$ python3 -q
>>> import numpy as np
>>> from numpy import linalg as LA
>>> np.set_printoptions(suppress=True, linewidth=140)
>>> mat = np.load("mat.npy")
>>> print(mat)
[[ 0 -5 -8  1  1  4 -6]
 [ 0  0 -9  9  8  9  8]
 [ 0  0  0  0  7  0 -8]
 [ 0  0  0  0 -2  9  3]
 [ 0  0  0  0  0 -8  0]
 [ 0  0  0  0  0  0  2]
 [ 0  0  0  0  0  0  0]]
>>> print(LA.lstsq(mat[:-1].T, mat[-1])[2])
5
>>> print(np.allclose(mat[:-1].T @ LA.lstsq(mat[:-1].T, mat[-1])[0], mat[-1]))
True
>>> print(np.unique(mat.round(6), axis=0).shape)
(7, 7)
>>> rank = LA.matrix_rank(mat)
>>> print(rank)
5
>>> ns = LA.svd(mat)[2][rank:].T
>>> print(np.allclose(mat @ ns, 0))
True
>>> print(ns.shape)
(7, 2)
>>> print(LA.matrix_rank(mat, rtol=0.1))
4
>>> Uu, sigma, Vh = LA.svd(mat)
>>> print(np.argmax(sigma[:-1] / (sigma[1:] + 1e-6)) + 1)
5
>>> Y = Uu[:, :5] @ np.diag(sigma[:5]) @ Vh[:5]
>>> print(LA.matrix_rank(Y))
5
>>> print(LA.matrix_rank(mat, rtol=0.05))
4
>>> arr = np.loadtxt("block6.csv", delimiter=",")
>>> print(arr)
[[-2.047  0.435  0.41  -0.143  1.099 -1.5   -0.074 -0.442  1.548  0.962 -1.635  1.384  0.025]
 [ 0.4    1.     0.5   -0.1   -0.1    0.3    1.1   -0.3    0.8    0.9    0.     0.3   -1.7  ]
 [-1.2    0.1    0.4   -0.4   -0.9   -1.3    1.    -0.9    0.6   -1.3   -1.8   -0.9   -0.5  ]
 [-2.4    0.1    0.2    0.4   -1.9    0.8    1.5    0.8   -1.3    1.2    0.3    0.8    0.9  ]
 [-0.4   -0.2    0.5   -1.6    1.2   -1.5   -1.    -0.5    0.3   -0.6    1.9    1.     0.8  ]
 [-1.    -0.2   -0.7   -1.    -1.4   -0.2    1.2   -0.7    0.8   -0.4   -1.4    0.9    0.8  ]
 [-2.3    0.9   -0.2    0.5    1.5    1.3   -0.3    0.8    1.1    1.2   -1.7    0.3    0.6  ]
 [-2.     0.4    0.3   -0.1    1.1   -1.5   -0.2   -0.4    1.5    0.9   -1.5    1.2    0.1  ]
 [ 0.6    0.6   -1.1    2.     0.5   -0.7   -0.2    2.4   -0.5   -1.2   -0.4   -1.3    0.8  ]
 [-1.8   -0.9    0.2   -1.4    0.4    0.6    0.    -0.1    0.4    0.4    1.7   -0.9   -0.5  ]]
>>> print(LA.cond(arr) > 100)
False
>>> print(np.argsort(-LA.norm(arr, axis=0).round(6), kind="stable")[:3])
[ 0 10  4]
>>> print(np.round(LA.norm(arr, 2) / LA.norm(arr), 3))
0.578
>>> print(LA.matrix_rank(arr, rtol=0.1))
9
>>> print([round(float(x), 3) for x in LA.svd(arr, compute_uv=False)[:3]])
[6.767, 4.982, 4.652]
>>> W = np.array([[0, -5, 3],
...     [2, -3, -4],
...     [5, 2, 2],
...     [-5, 1, 1],
...     [2, 1, 1],
...     [2, 1, 2],
...     [2, -2, -3],
...     [2, 2, -4],
...     [2, -3, 3],
...     [5, 1, -1],
...     [1, -1, 4],
...     [-2, -4, -5],
...     [4, -3, -5]])
>>> b = np.array([4, 5, -3])
>>> hid = np.maximum(arr @ W + b, 0)
>>> print((hid > 0).mean(axis=0))
[0.8 0.8 0.2]
>>> basis = np.array([[3, 1], [1, 1], [3, 2]])
>>> print(W @ basis)
[[  4   1]
 [ -9  -9]
 [ 23  11]
 [-11  -2]
 [ 10   5]
 [ 13   7]
 [ -5  -6]
 [ -4  -4]
 [ 12   5]
 [ 13   4]
 [ 14   8]
 [-25 -16]
 [ -6  -9]]
>>> def softmax(z):
...     e = np.exp(z - z.max(axis=-1, keepdims=True))
...     return e / e.sum(axis=-1, keepdims=True)
... 
>>> print(np.round(softmax(arr[2] + 4), 3))
[0.028 0.104 0.14  0.063 0.038 0.026 0.255 0.038 0.171 0.026 0.016 0.038 0.057]
>>> print(np.round(softmax(10 * arr[2]), 3) + 0)
[0.    0.    0.002 0.    0.    0.    0.98  0.    0.018 0.    0.    0.    0.   ]
>>> S = arr @ arr.T / np.sqrt(13)
>>> print(softmax(S).round(6).argmax(axis=1))
[0 1 2 3 4 5 6 0 8 9]
>>> Uu, sigma, Vh = LA.svd(mat)
>>> evecs = Vh[:(sigma > 1e-8).sum()]
>>> rng = np.random.default_rng(40)
>>> x0 = mat[2] + 3 * mat[0] + rng.integers(2) * np.eye(7)[6]
>>> print(x0)
[  0. -15. -24.   3.  10.  12. -25.]
>>> print(np.round(evecs.T @ evecs, 3) + 0)
[[ 0.     0.     0.     0.     0.     0.     0.   ]
 [ 0.     0.505  0.354  0.354  0.     0.     0.   ]
 [ 0.     0.354  0.747 -0.253  0.     0.     0.   ]
 [ 0.     0.354 -0.253  0.747  0.     0.     0.   ]
 [ 0.     0.     0.     0.     1.     0.     0.   ]
 [ 0.     0.     0.     0.     0.     1.     0.   ]
 [ 0.     0.     0.     0.     0.     0.     1.   ]]
>>> print(round(float(LA.norm(x0 - evecs.T @ evecs @ x0)), 3))
0.0
>>> Uu, sigma, Vh = LA.svd(arr)
>>> print(np.argmax(sigma[:-1] / (sigma[1:] + 1e-6)) + 1)
9
>>> print(sigma.round(3))
[6.767 4.982 4.652 4.221 3.468 2.735 2.17  1.407 0.939 0.086]
>>> Y = Uu[:, :9] @ np.diag(sigma[:9]) @ Vh[:9]
>>> print(LA.matrix_rank(Y))
9
>>> print(round(float(LA.norm(arr - Y, 2)), 3), round(float(sigma[9]), 3))
0.086 0.086
>>> E = np.load("layer3.npy")
>>> print(E)
[[ 0.8  1.3  2.6  0.9 -0.9]
 [-0.5 -0.6  0.8 -1.   0.9]
 [ 0.8 -1.1  0.4  1.6 -0.4]
 [-0.1 -1.1 -0.6 -0.5  0.1]]
>>> Y = E / np.sqrt((E ** 2).mean(axis=1, keepdims=True))
>>> print(LA.matrix_rank(E - E.mean(axis=1, keepdims=True)))
4
>>> print(np.round(LA.norm(Y, axis=1), 3))
[2.236 2.236 2.236 2.236]
>>> print(Y[1].round(3))
[-0.639 -0.767  1.023 -1.278  1.15 ]
>>> u, r1 = E[1], E[3]
>>> print(round(float(u @ r1), 3))
0.82
>>> print(u @ u)
3.06
>>> p = (u @ r1) / (u @ u) * u
>>> print(np.round(r1 - p, 3))
[ 0.034 -0.939 -0.814 -0.232 -0.141]
>>> print(LA.matrix_rank(np.outer(u, r1)))
1
>>> print(round(float(LA.norm(u + r1) ** 2 + LA.norm(u - r1) ** 2), 3))
9.8
>>> print(np.round(LA.norm(E, axis=0), 3))
[1.241 2.114 2.814 2.149 1.338]
>>> print(round(float(LA.norm(E, "nuc")), 3))
7.84
>>> print(round(LA.norm(E, 2), 3))
3.558
>>> print(np.round(LA.norm(E) ** 2 / LA.norm(E, 2) ** 2, 3))
1.607
>>> print(round(float(LA.norm(E, 1)), 3), round(float(LA.norm(E, np.inf)), 3))
4.4 6.5
>>> x0 = np.array([2, -1, 0, 2, 0])
>>> print(E * x0)
[[ 1.6 -1.3  0.   1.8 -0. ]
 [-1.   0.6  0.  -2.   0. ]
 [ 1.6  1.1  0.   3.2 -0. ]
 [-0.2  1.1 -0.  -1.   0. ]]
>>> print(np.round((E * x0).sum(axis=1), 3))
[ 2.1 -2.4  5.9 -0.1]
>>> print(np.round(E @ np.ones(5), 3))
[ 4.7 -0.4  1.3 -2.2]
>>> print(np.round(E @ x0, 3))
[ 2.1 -2.4  5.9 -0.1]
>>> print(np.round(E @ (2 * x0), 3))
[ 4.2 -4.8 11.8 -0.2]
>>> print(LA.norm(E @ x0) <= LA.norm(E, 2) * LA.norm(x0) + 1e-9)
True
>>> M = np.loadtxt("x.csv", delimiter=",")
>>> print(M.round(3))
[[-0.446 -0.645  2.235 -2.394  0.287 -1.345 -1.663]
 [ 2.678  0.24   0.386 -1.81   1.098  1.687  1.138]
 [-2.678  0.09   0.624 -0.973 -0.146  2.618  0.781]
 [-1.19   0.7   -1.135 -1.044  2.249 -1.788  1.859]
 [ 0.149 -0.335 -0.919 -1.712 -3.011 -0.871  1.505]
 [-0.149 -1.315 -2.836 -1.244  0.52   0.722 -1.965]
 [ 0.    -3.631  0.537  0.689  0.541 -0.111  1.322]]
>>> x0 = np.array([3, 3, 1, 2, 0, 1, 2])
>>> h = np.maximum(M @ x0, 0)
>>> print(np.round(np.tanh(M @ x0), 3))
[-1.     1.    -1.    -0.992 -0.992 -1.    -1.   ]
>>> print(np.round(M * (h > 1e-9)[:, None], 3))
[[-0.    -0.     0.    -0.     0.    -0.    -0.   ]
 [ 2.678  0.24   0.386 -1.81   1.098  1.687  1.138]
 [-0.     0.     0.    -0.    -0.     0.     0.   ]
 [-0.     0.    -0.    -0.     0.    -0.     0.   ]
 [ 0.    -0.    -0.    -0.    -0.    -0.     0.   ]
 [-0.    -0.    -0.    -0.     0.     0.    -0.   ]
 [ 0.    -0.     0.     0.     0.    -0.     0.   ]]
>>> print(np.round(np.maximum(M @ (3 * x0), 0), 3))
[ 0.   28.44  0.    0.    0.    0.    0.  ]
>>> lab = rng.permutation(7)
>>> print(lab)
[3 1 5 4 2 0 6]
>>> Y = M[lab][:, lab]
>>> print(np.round(np.diag(Y), 3))
[-1.044  0.24   0.722 -3.011  0.624 -0.446  1.322]
>>> print(Y.round(3))
[[-1.044  0.7   -1.788  2.249 -1.135 -1.19   1.859]
 [-1.81   0.24   1.687  1.098  0.386  2.678  1.138]
 [-1.244 -1.315  0.722  0.52  -2.836 -0.149 -1.965]
 [-1.712 -0.335 -0.871 -3.011 -0.919  0.149  1.505]
 [-0.973  0.09   2.618 -0.146  0.624 -2.678  0.781]
 [-2.394 -0.645 -1.345  0.287  2.235 -0.446 -1.663]
 [ 0.689 -3.631 -0.111  0.541  0.537  0.     1.322]]
>>> print(np.allclose(Y, M))
False
